In [1]: import numpy as np

In [2]: from numpy import linalg as LA

In [3]: np.set_printoptions(precision=3, suppress=True, linewidth=140, sign=" ")

In [4]: def rd(a):
   ...:     return np.round(a, 3) + 0
   ...: 

In [5]: J = np.load("case9.npy")

In [6]: rd(J)
Out[6]: 
array([[ 0.094,  0.156,  0.031,  0.156,  0.094,  0.031, -0.031,  0.156],
       [ 0.156,  0.26 ,  0.052,  0.26 ,  0.156,  0.052, -0.052,  0.26 ],
       [ 0.031,  0.052,  0.01 ,  0.052,  0.031,  0.01 , -0.01 ,  0.052],
       [ 0.156,  0.26 ,  0.052,  0.26 ,  0.156,  0.052, -0.052,  0.26 ],
       [ 0.094,  0.156,  0.031,  0.156,  0.094,  0.031, -0.031,  0.156],
       [ 0.031,  0.052,  0.01 ,  0.052,  0.031,  0.01 , -0.01 ,  0.052],
       [-0.031, -0.052, -0.01 , -0.052, -0.031, -0.01 ,  0.01 , -0.052],
       [ 0.156,  0.26 ,  0.052,  0.26 ,  0.156,  0.052, -0.052,  0.26 ]])

In [7]: rng = np.random.default_rng(4397)

In [8]: idx = rng.permutation(8)

In [9]: idx
Out[9]: array([ 4,  6,  2,  5,  0,  3,  1,  7])

In [10]: M2 = J[idx][:, idx]

In [11]: rd(np.sort(np.abs(LA.eigvals(M2))))
Out[11]: array([ 0.,  0.,  0.,  0.,  0.,  0.,  0.,  1.])

In [12]: rd(np.diag(M2))
Out[12]: array([ 0.094,  0.01 ,  0.01 ,  0.01 ,  0.094,  0.26 ,  0.26 ,  0.26 ])

In [13]: rd(M2)
Out[13]: 
array([[ 0.094, -0.031,  0.031,  0.031,  0.094,  0.156,  0.156,  0.156],
       [-0.031,  0.01 , -0.01 , -0.01 , -0.031, -0.052, -0.052, -0.052],
       [ 0.031, -0.01 ,  0.01 ,  0.01 ,  0.031,  0.052,  0.052,  0.052],
       [ 0.031, -0.01 ,  0.01 ,  0.01 ,  0.031,  0.052,  0.052,  0.052],
       [ 0.094, -0.031,  0.031,  0.031,  0.094,  0.156,  0.156,  0.156],
       [ 0.156, -0.052,  0.052,  0.052,  0.156,  0.26 ,  0.26 ,  0.26 ],
       [ 0.156, -0.052,  0.052,  0.052,  0.156,  0.26 ,  0.26 ,  0.26 ],
       [ 0.156, -0.052,  0.052,  0.052,  0.156,  0.26 ,  0.26 ,  0.26 ]])

In [14]: rd(LA.det(M2)), rd(LA.det(J[idx]))
Out[14]: (np.float64(0.0), np.float64(0.0))

In [15]: np.allclose(M2, J)
Out[15]: False

In [16]: arr = np.load("a.npy")

In [17]: arr
Out[17]: 
array([[ 0.,  2.,  0.,  0.,  0.,  0.,  0.,  0.,  0.,  0.],
       [ 2.,  4.,  2.,  0.,  0.,  0.,  0.,  0.,  0.,  0.],
       [ 0.,  2., -3.,  2.,  0.,  0.,  0.,  0.,  0.,  0.],
       [ 0.,  0.,  2.,  1.,  2.,  0.,  0.,  0.,  0.,  0.],
       [ 0.,  0.,  0.,  2.,  0.,  2.,  0.,  0.,  0.,  0.],
       [ 0.,  0.,  0.,  0.,  2., -1.,  2.,  0.,  0.,  0.],
       [ 0.,  0.,  0.,  0.,  0.,  2., -3.,  2.,  0.,  0.],
       [ 0.,  0.,  0.,  0.,  0.,  0.,  2.,  5.,  2.,  0.],
       [ 0.,  0.,  0.,  0.,  0.,  0.,  0.,  2., -5.,  2.],
       [ 0.,  0.,  0.,  0.,  0.,  0.,  0.,  0.,  2.,  2.]])

In [18]: u = np.array([8, 3, 4, 7, 5, 9, 6, 9, 3, 0])

In [19]: M2 = arr + np.outer(u, np.eye(10)[6])

In [20]: LA.matrix_rank(LA.inv(M2) - LA.inv(arr), tol=1e-8)
Out[20]: np.int64(1)

In [21]: rd(LA.det(M2) / LA.det(arr)), rd(1 + LA.solve(arr, u)[6])
Out[21]: (np.float64(2.978), np.float64(2.978))

In [22]: LA.matrix_rank(M2 - arr)
Out[22]: np.int64(1)
